$ python3 -q
>>> import numpy as np
>>> import numpy.linalg as la
>>> np.set_printoptions(suppress=True, linewidth=120)
>>> feats = np.load("layer13.npy")
>>> feats
array([[  1.1,  -0.4,   5.5,  -1.3],
       [ -0.5,  -1.4,   5. ,  -1.3],
       [  0.8,  -0.8, -10.5,   1.7],
       [ -0.5,  -0.5,  -2. ,  -0.8]])
>>> out = la.inv(feats)
>>> np.round(feats @ out, 1) + 0
array([[1., 0., 0., 0.],
       [0., 1., 0., 0.],
       [0., 0., 1., 0.],
       [0., 0., 0., 1.]])
>>> np.allclose(out, feats.T)
False
>>> np.round(la.slogdet(feats)[0], 1)
np.float64(-1.0)
>>> round(la.cond(feats), 1)
np.float64(16.2)
>>> arr = np.array([[-2.0, 1.0, 0.0, 0.0],
...     [0.0, -2.0, 1.0, 0.0],
...     [0.0, 0.0, -2.0, 1.0],
...     [0.0, 0.0, 0.0, -2.0]])
>>> r0 = np.array([5, 3, 9, 9])
>>> out = arr + np.outer(r0, np.eye(4)[0])
>>> np.round(la.det(out) / la.det(arr), 1), round(float(1 + la.solve(arr, r0)[0]), 1)
(np.float64(-3.9), -3.9)
>>> out
array([[ 3.,  1.,  0.,  0.],
       [ 3., -2.,  1.,  0.],
       [ 9.,  0., -2.,  1.],
       [ 9.,  0.,  0., -2.]])
>>> out = arr[0, 0] * arr[1:] - np.outer(arr[1:, 0], arr[0])
>>> out
array([[ 0.,  4., -2., -0.],
       [ 0., -0.,  4., -2.],
       [ 0., -0., -0.,  4.]])
>>> arr[:, 0] / arr[0, 0]
array([ 1., -0., -0., -0.])
>>> np.round(la.norm(out, axis=0), 1)
array([0. , 4. , 4.5, 4.5])
>>> round(float(la.norm(out, 1)), 1), round(la.norm(out, np.inf), 1)
(6.0, np.float64(6.0))
>>> np.round(la.norm(out, axis=1), 1)
array([4.5, 4.5, 4. ])
>>> U, sig, vt = la.svd(arr, full_matrices=False)
>>> np.round(np.cumsum(sig ** 2) / np.sum(sig ** 2), 1)
array([0.4, 0.7, 0.9, 1. ])
>>> np.round(vt @ vt.T, 1) + 0
array([[1., 0., 0., 0.],
       [0., 1., 0., 0.],
       [0., 0., 1., 0.],
       [0., 0., 0., 1.]])
>>> np.allclose(U * sig @ vt, arr)
True
>>> np.round(U.T @ arr @ vt.T, 1) + 0
array([[2.9, 0. , 0. , 0. ],
       [0. , 2.4, 0. , 0. ],
       [0. , 0. , 1.8, 0. ],
       [0. , 0. , 0. , 1.3]])
>>> np.round(la.matrix_power(arr - np.diag(np.diag(arr)), 4), 1)
array([[0., 0., 0., 0.],
       [0., 0., 0., 0.],
       [0., 0., 0., 0.],
       [0., 0., 0., 0.]])
>>> arr @ arr
array([[ 4., -4.,  1.,  0.],
       [ 0.,  4., -4.,  1.],
       [ 0.,  0.,  4., -4.],
       [ 0.,  0.,  0.,  4.]])
>>> np.prod(np.diag(arr)), round(float(la.det(arr)), 1)
(np.float64(16.0), 16.0)
>>> E = np.maximum(np.array([[0, -2],
...     [4, 1],
...     [0, 3],
...     [0, -1],
...     [-3, -4],
...     [-3, 4],
...     [-3, 4],
...     [-4, 5],
...     [-3, 2],
...     [-2, 3],
...     [1, 3],
...     [2, -3],
...     [4, -1],
...     [2, 4],
...     [0, 0],
...     [5, 1],
...     [0, -1],
...     [1, 4],
...     [-1, 5],
...     [5, -2],
...     [-4, -1],
...     [3, 5],
...     [3, 2]]) @ np.array([[1, 0, 0], [1, 2, 0]]) + np.array([-3, -3, 2]), 0)
>>> E
array([[0, 0, 2],
       [2, 0, 2],
       [0, 3, 2],
       [0, 0, 2],
       [0, 0, 2],
       [0, 5, 2],
       [0, 5, 2],
       [0, 7, 2],
       [0, 1, 2],
       [0, 3, 2],
       [1, 3, 2],
       [0, 0, 2],
       [0, 0, 2],
       [3, 5, 2],
       [0, 0, 2],
       [3, 0, 2],
       [0, 0, 2],
       [2, 5, 2],
       [1, 7, 2],
       [0, 0, 2],
       [0, 0, 2],
       [5, 7, 2],
       [2, 1, 2]])
>>> # rows 0 and 3 are equal
>>> x0 = np.array([1, 1, 3])
>>> rhs = E @ x0
>>> np.round(la.lstsq(E, rhs)[0], 1)
array([1., 1., 3.])
>>> np.round(la.pinv(E) @ E, 1) + 0
array([[1., 0., 0.],
       [0., 1., 0.],
       [0., 0., 1.]])
>>> rng = np.random.default_rng(72)
>>> rhs = rhs + 0.3 * rng.normal(size=23)
>>> rhs.round(1)
array([ 5.7,  8. ,  9.2,  5.5,  5.6, 10.7, 11.3, 13.3,  7.1,  9.1,  9.8,  5.6,  6.1, 14.2,  6. ,  8.4,  6.1, 13. ,
       13.8,  6.2,  6.4, 18.3,  9. ])
>>> b, *_ = la.lstsq(E, rhs)
>>> round(float(la.norm(rhs - E @ b)), 1)
1.3
